>>> import numpy as np
>>> np.set_printoptions(precision=2, suppress=True, linewidth=140)
>>> E = np.maximum(np.array([[3, 2, 3],
...     [3, 2, 3],
...     [1, 0, 0],
...     [2, 0, 1],
...     [3, 3, 2],
...     [0, 1, 0],
...     [1, 3, 2],
...     [2, 0, 0],
...     [0, 1, 0],
...     [2, 3, 1],
...     [0, 3, 1],
...     [0, 2, 3],
...     [0, 3, 0],
...     [0, 3, 1],
...     [1, 0, 3]]) @ np.array([[-2, 0, -2, 1], [-3, 0, -2, 0], [0, 3, -3, -1]]) + np.array([-2, 1, -2, 1]), 0)
>>> print(E)
[[ 0 10  0  1]
 [ 0 10  0  1]
 [ 0  1  0  2]
 [ 0  4  0  2]
 [ 0  7  0  2]
 [ 0  1  0  1]
 [ 0  7  0  0]
 [ 0  1  0  3]
 [ 0  1  0  1]
 [ 0  4  0  2]
 [ 0  4  0  0]
 [ 0 10  0  0]
 [ 0  1  0  1]
 [ 0  4  0  0]
 [ 0 10  0  0]]
>>> # row 1 repeats row 0
>>> vec = np.array([1, 0, 3, 1])
>>> print(E * vec)
[[0 0 0 1]
 [0 0 0 1]
 [0 0 0 2]
 [0 0 0 2]
 [0 0 0 2]
 [0 0 0 1]
 [0 0 0 0]
 [0 0 0 3]
 [0 0 0 1]
 [0 0 0 2]
 [0 0 0 0]
 [0 0 0 0]
 [0 0 0 1]
 [0 0 0 0]
 [0 0 0 0]]
>>> print((E @ vec).argmax())
7
>>> print(np.linalg.matrix_rank(E, rtol=0.1))
2
>>> print([round(float(x), 2) for x in np.linalg.svd(E, compute_uv=False)[:3]])
[23.94, 4.88, 0.0]
>>> print(round(np.linalg.norm(E, 2) / np.linalg.norm(E), 2))
0.98
>>> rank = np.linalg.matrix_rank(E)
>>> print(rank)
2
>>> ns = np.linalg.svd(E)[2][rank:].T
>>> print(ns.shape)
(4, 2)
>>> print(ns @ ns.T)
[[1. 0. 0. 0.]
 [0. 0. 0. 0.]
 [0. 0. 1. 0.]
 [0. 0. 0. 0.]]
>>> print([int(np.linalg.matrix_rank(np.delete(E, i, axis=0))) for i in range(15)])
[2, 2, 2, 2, 2, 2, 2, 2, 2, 2, 2, 2, 2, 2, 2]
>>> print([int(np.linalg.matrix_rank(E[:i])) for i in range(1, len(E) + 1)])
[1, 1, 2, 2, 2, 2, 2, 2, 2, 2, 2, 2, 2, 2, 2]
>>> X = np.load("block1.npy")
>>> print(X)
[[-0.4   0.49  0.63]
 [-0.91 -0.16 -0.22]
 [ 0.06  0.86 -0.39]
 [ 0.11 -0.01  0.63]]
>>> E @ E
Traceback (most recent call last):
  File "<python-input-20>", line 1, in <module>
    E @ E
    ~~^~~
ValueError: matmul: Input operand 1 has a mismatch in its core dimension 0, with gufunc signature (n?,k),(k,m?)->(n?,m?) (size 15 is different from 4)
>>> C2 = E.T @ E
>>> print(np.diag(C2))
[  0 567   0  30]
>>> print(np.allclose(C2, C2.T))
True
>>> print(C2)
[[  0   0   0   0]
 [  0 567   0  58]
 [  0   0   0   0]
 [  0  58   0  30]]
